% python3 -q
>>> import numpy as np
>>> np.set_printoptions(precision=3, suppress=True, linewidth=140)
>>> def tidy(a):
...     return np.round(a, 3) + 0
... 
>>> feats = np.loadtxt("run2.csv", delimiter=",")
>>> feats
array([[-0.999, -0.98 ,  1.951],
       [-0.963, -0.047, -3.992],
       [-2.005, -1.983,  4.011],
       [-7.012, -3.998, -4.02 ],
       [ 6.999,  5.012, -2.016],
       [-6.008, -3.991, -0.011],
       [-5.992, -2.968, -6.038],
       [ 1.029,  2.001, -7.984],
       [-1.986,  0.032, -8.01 ]])
>>> left, sv, VT = np.linalg.svd(feats)
>>> np.argmax(sv[:-1] / (sv[1:] + 1e-6)) + 1
np.int64(2)
>>> B = left[:, :2] @ np.diag(sv[:2]) @ VT[:2]
>>> np.linalg.matrix_rank(B)
np.int64(2)
>>> tidy(np.abs(feats - B).max())
np.float64(0.046)
>>> hat = feats @ np.linalg.solve(feats.T @ feats, feats.T)
>>> tidy(hat @ feats[:, 1])
array([-0.98 , -0.047, -1.983, -3.998,  5.012, -3.991, -2.968,  2.001,  0.032])
>>> tidy(np.trace(hat))
np.float64(3.0)
>>> tidy(np.linalg.eigvalsh(hat))
array([0., 0., 0., 0., 0., 0., 1., 1., 1.])
>>> data = np.load("mat.npy")
>>> data
array([[ 0.,  0.,  0.,  0.],
       [ 0.,  2.,  1.,  1.],
       [ 0.,  0.,  0.,  0.],
       [ 0., -2., -1., -1.]])
>>> left, sv, VT = np.linalg.svd(data)
>>> V = VT[:(sv > 1e-8).sum()]
>>> rng = np.random.default_rng(97)
>>> x = data[1] + 3 * data[3] + rng.integers(2) * np.eye(4)[0]
>>> x
array([ 0., -4., -2., -2.])
>>> tidy(np.linalg.norm(x - V.T @ V @ x))
np.float64(0.0)
>>> (np.linalg.matrix_power((data != 0) + (data.T != 0) + np.eye(4), 4) > 0).astype(int)
array([[1, 0, 0, 0],
       [0, 1, 1, 1],
       [0, 1, 1, 1],
       [0, 1, 1, 1]])
>>> tidy(np.sort(np.linalg.eigvals(data).real))
array([0., 0., 0., 1.])
>>> data @ data
array([[ 0.,  0.,  0.,  0.],
       [ 0.,  2.,  1.,  1.],
       [ 0.,  0.,  0.,  0.],
       [ 0., -2., -1., -1.]])
>>> np.flatnonzero(np.linalg.matrix_power((data != 0) + (data.T != 0) + np.eye(4), 4)[3])
array([1, 2, 3])
>>> (data != 0).astype(int)
array([[0, 0, 0, 0],
       [0, 1, 1, 1],
       [0, 0, 0, 0],
       [0, 1, 1, 1]])
>>> idx = rng.permutation(4)
>>> idx
array([1, 3, 0, 2])
>>> B = data[idx][:, idx]
>>> np.diag(B)
array([ 2., -1.,  0.,  0.])
>>> np.argsort(-np.linalg.norm(data, axis=0).round(6), kind="stable")[:3]
array([1, 2, 3])
>>> [round(float(x), 3) for x in np.linalg.svd(data, compute_uv=False)[:3]]
[3.464, 0.0, 0.0]
>>> np.linalg.cond(data) > 100
np.True_
>>> left, sv, VT = np.linalg.svd(data)
>>> tidy(sv)
array([3.464, 0.   , 0.   , 0.   ])
>>> np.argmax(sv[:-1] / (sv[1:] + 1e-6)) + 1
np.int64(1)
>>> B = left[:, :1] @ np.diag(sv[:1]) @ VT[:1]
>>> tidy(np.linalg.norm(data - B) / np.linalg.norm(data))
np.float64(0.0)
>>> np.linalg.matrix_rank(data, rtol=0.05)
np.int64(1)
>>> A = np.array([[2, 4, 2, -2, -3, -2],
...     [4, 6, 4, 0, -1, 0],
...     [1, 3, 1, -3, -4, -3],
...     [1, 3, 1, -3, -4, -3],
...     [3, 5, 3, -1, -2, -1]])
>>> tidy(np.linalg.norm(A, axis=0))
array([5.568, 9.747, 5.568, 4.796, 6.782, 4.796])
>>> tidy(np.linalg.norm(A) ** 2 / np.linalg.norm(A, 2) ** 2)
np.float64(1.19)
>>> tidy(np.linalg.norm(A, 2))
np.float64(14.463)
>>> tidy(np.linalg.norm(A[1] - A[0]))
np.float64(4.899)
>>> np.linalg.norm(A, axis=1).argmax()
np.int64(1)
>>> tidy(np.linalg.norm(A[1], 1)), tidy(np.linalg.norm(A[1], np.inf))
(np.float64(15.0), np.float64(6.0))
